>>> import numpy as np
>>> from numpy import linalg as LA
>>> np.set_printoptions(precision=2, suppress=True, linewidth=100, sign=" ")
>>> u = np.array([-2, -1, -2])
>>> rng = np.random.default_rng(51470)
>>> data = np.outer(rng.normal(size=24), u) + 0.1 * rng.normal(size=(24, 3))
>>> data
array([[-0.24, -0.35, -0.27],
       [-5.79, -2.74, -5.62],
       [-2.14, -1.19, -2.  ],
       [ 0.74,  0.53,  0.79],
       [-0.1 , -0.13, -0.12],
       [ 0.51, -0.03,  0.45],
       [-0.05,  0.1 , -0.02],
       [ 1.93,  0.9 ,  1.89],
       [ 1.66,  0.67,  1.78],
       [ 3.28,  1.63,  3.47],
       [ 3.01,  1.32,  2.93],
       [ 0.75,  0.41,  0.67],
       [ 0.85,  0.24,  0.88],
       [-1.32, -0.7 , -1.39],
       [-0.33, -0.15, -0.41],
       [ 1.52,  0.69,  1.62],
       [-2.29, -1.18, -2.57],
       [ 0.11,  0.17,  0.18],
       [-0.21, -0.17, -0.37],
       [ 0.32,  0.28,  0.3 ],
       [-3.  , -1.64, -2.76],
       [ 3.69,  1.74,  3.65],
       [ 2.29,  1.37,  2.37],
       [-0.88, -0.4 , -0.65]])
>>> LA.matrix_rank(data, rtol=0.1)
np.int64(1)
>>> np.round(LA.norm(data, 2) / LA.norm(data), 2)
np.float64(1.0)
>>> Z = data[[20, 15]].astype(float)
>>> for _ in range(5):
...     idx = LA.norm(data[:, None] - Z, axis=-1).argmin(axis=1)
...     Z = np.array([data[idx == j].mean(axis=0) for j in range(2)])
... 
>>> idx
array([ 1,  0,  0,  1,  1,  1,  1,  1,  1,  1,  1,  1,  1,  0,  1,  1,  0,  1,  1,  1,  0,  1,  1,
        0])
>>> np.abs(Z[1] - Z[0]).argmax()
np.int64(0)
>>> Z
array([[-2.57, -1.31, -2.5 ],
       [ 1.1 ,  0.51,  1.1 ]])
>>> Z[1] - Z[0]
array([ 3.67,  1.82,  3.6 ])
>>> E = np.tanh(np.array([[0.2, -0.4],
...     [1.4, 0.0],
...     [1.4, -1.2],
...     [0.0, 0.6],
...     [0.2, 0.5],
...     [0.6, -1.1],
...     [0.9, -1.2],
...     [2.3, 0.1],
...     [1.7, -0.2],
...     [-0.1, 1.4],
...     [-0.1, 0.4],
...     [1.2, 0.0],
...     [-0.8, 0.1],
...     [0.4, 1.0]]) @ np.array([[0.1, 1.0, 2.0], [1.3, -0.9, -0.3]]))
>>> E
array([[-0.46,  0.51,  0.48],
       [ 0.14,  0.89,  0.99],
       [-0.89,  0.99,  1.  ],
       [ 0.65, -0.49, -0.18],
       [ 0.58, -0.24,  0.24],
       [-0.88,  0.92,  0.91],
       [-0.9 ,  0.96,  0.97],
       [ 0.35,  0.98,  1.  ],
       [-0.09,  0.95,  1.  ],
       [ 0.95, -0.88, -0.55],
       [ 0.47, -0.43, -0.31],
       [ 0.12,  0.83,  0.98],
       [ 0.05, -0.71, -0.93],
       [ 0.87, -0.46,  0.46]])
>>> Q, vecs = LA.qr(E[:, :1])[0], LA.qr(E[:, 1:])[0]
>>> sigma = LA.svd(Q.T @ vecs, compute_uv=False)
>>> (sigma > 0.9).sum()
np.int64(0)
>>> hat = data @ LA.solve(data.T @ data, data.T)
>>> np.round(LA.eigvalsh(hat), 2) + 0
array([ 0.,  0.,  0.,  0.,  0.,  0.,  0.,  0.,  0.,  0.,  0.,  0.,  0.,  0.,  0.,  0.,  0.,  0.,
        0.,  0.,  0.,  1.,  1.,  1.])
>>> hat @ data[:, 2]
array([-0.27, -5.62, -2.  ,  0.79, -0.12,  0.45, -0.02,  1.89,  1.78,  3.47,  2.93,  0.67,  0.88,
       -1.39, -0.41,  1.62, -2.57,  0.18, -0.37,  0.3 , -2.76,  3.65,  2.37, -0.65])
>>> round(float(np.trace(hat)), 2)
3.0
>>> X = np.diag(np.array([0, 3]))
>>> X
array([[ 0,  0],
       [ 0,  3]])
>>> # column 1 is much longer than the rest
>>> [round(float(x), 2) for x in LA.svd(X, compute_uv=False)[:3]]
[3.0, 0.0]
>>> np.round(LA.norm(X, 2) / LA.norm(X), 2)
np.float64(1.0)
>>> left, sigma, Vt = LA.svd(X)
>>> vecs = Vt[:(sigma > 1e-8).sum()]
>>> x = X[0] + -2 * X[1] + rng.integers(2) * np.eye(2)[1]
>>> x
array([ 0., -6.])
>>> vecs.T @ vecs
array([[ 0.,  0.],
       [ 0.,  1.]])
>>> np.diag(vecs.T @ vecs)
array([ 0.,  1.])
>>> LA.matrix_rank(np.vstack([X, x]))
np.int64(1)
>>> X.T @ X
array([[ 0,  0],
       [ 0,  9]])
>>> X @ X.T
array([[ 0,  0],
       [ 0,  9]])
>>> X[:, 1] @ X[:, 0]
np.int64(0)
>>> mat = np.array([[1, 0, 2], [0, 1, 2], [1, 0, 1]])
>>> M2 = np.array([[-2, 1, -3], [-3, 4, -2]])
>>> Z = np.kron(M2, mat)
>>> round(LA.norm(Z, 2), 2), np.round(LA.norm(M2, 2) * LA.norm(mat, 2), 2)
(np.float64(20.26), np.float64(20.26))
>>> Z
array([[-2,  0, -4,  1,  0,  2, -3,  0, -6],
       [ 0, -2, -4,  0,  1,  2,  0, -3, -6],
       [-2,  0, -2,  1,  0,  1, -3,  0, -3],
       [-3,  0, -6,  4,  0,  8, -2,  0, -4],
       [ 0, -3, -6,  0,  4,  8,  0, -2, -4],
       [-3,  0, -3,  4,  0,  4, -2,  0, -2]])
>>> Z.shape
(6, 9)
>>> LA.matrix_rank(Z)
np.int64(6)
>>> M2 = LA.inv(mat)
>>> round(float(LA.det(mat) * LA.det(M2)), 2)
1.0
>>> np.round(LA.slogdet(mat)[0], 2)
np.float64(-1.0)
>>> np.allclose(M2, mat.T)
False
>>> A = np.load("mat.npy")
>>> A
array([[-1.19, -1.19, -0.01],
       [ 0.02, -0.03, -0.02],
       [ 0.42,  0.41, -0.02],
       [-0.59, -0.6 ,  0.  ],
       [ 0.24,  0.24,  0.01],
       [ 0.51,  0.46, -0.01],
       [ 1.1 ,  1.13, -0.01],
       [-1.7 , -1.7 ,  0.01],
       [-0.86, -0.87,  0.01],
       [ 0.93,  0.89, -0.04],
       [ 0.5 ,  0.51,  0.02],
       [ 0.1 ,  0.09,  0.  ],
       [-0.19, -0.16, -0.03],
       [ 0.52,  0.55, -0.05],
       [-1.11, -1.13,  0.02],
       [-0.94, -0.92,  0.04],
       [ 2.05,  2.05, -0.02],
       [ 0.75,  0.74,  0.  ],
       [-1.14, -1.1 , -0.02]])
>>> dist = LA.norm(A[:, None] - A[None], axis=-1)
>>> LA.norm(A, axis=1)
array([ 1.68,  0.04,  0.59,  0.84,  0.34,  0.69,  1.58,  2.4 ,  1.22,  1.29,  0.71,  0.13,  0.25,
        0.76,  1.58,  1.32,  2.9 ,  1.05,  1.58])
>>> np.flatnonzero(dist[17] < dist.mean() / 2)
array([  2,   4,   5,   6,   9,  10,  13,  17])
>>> LA.norm(A - A.mean(axis=0), axis=1)
array([ 1.64,  0.05,  0.63,  0.8 ,  0.38,  0.73,  1.62,  2.36,  1.18,  1.33,  0.76,  0.18,  0.21,
        0.8 ,  1.54,  1.27,  2.94,  1.1 ,  1.54])
>>> np.abs(LA.svd(A)[2][-1])
array([ 0.7 ,  0.71,  0.07])
>>> np.argsort(-LA.norm(A, axis=0).round(6), kind="stable")[:3]
array([ 0,  1,  2])
>>> LA.matrix_rank(A, rtol=0.1)
np.int64(1)
>>> round(np.log10(LA.cond(A)))
2
>>> [round(float(x), 2) for x in LA.svd(A, compute_uv=False)[:3]]
[5.77, 0.09, 0.08]
>>> feats = np.load("sample18.npy")
>>> feats
array([[-0.22,  0.95, -0.24],
       [-0.52, -0.32, -0.79],
       [-0.82, -0.05,  0.57]])
>>> u = np.array([1, 0, 1])
>>> M2 = feats + np.outer(u, np.eye(3)[2])
>>> LA.matrix_rank(M2 - feats)
np.int64(1)
>>> LA.matrix_rank(LA.inv(M2) - LA.inv(feats), tol=1e-8)
np.int64(1)
>>> M2
array([[-0.22,  0.95,  0.76],
       [-0.52, -0.32, -0.79],
       [-0.82, -0.05,  1.57]])
>>> hat = np.triu(np.array([[3, 3, -5], [1, 3, 5], [5, 0, 2]]), 1) + np.eye(3)
>>> M2 = hat @ feats @ LA.inv(hat)
>>> round(LA.det(M2), 2)
np.float64(1.0)
>>> round(float(np.trace(M2)), 2), np.round(np.trace(feats), 2)
(0.02, np.float64(0.02))
>>> LA.matrix_rank(M2)
np.int64(3)
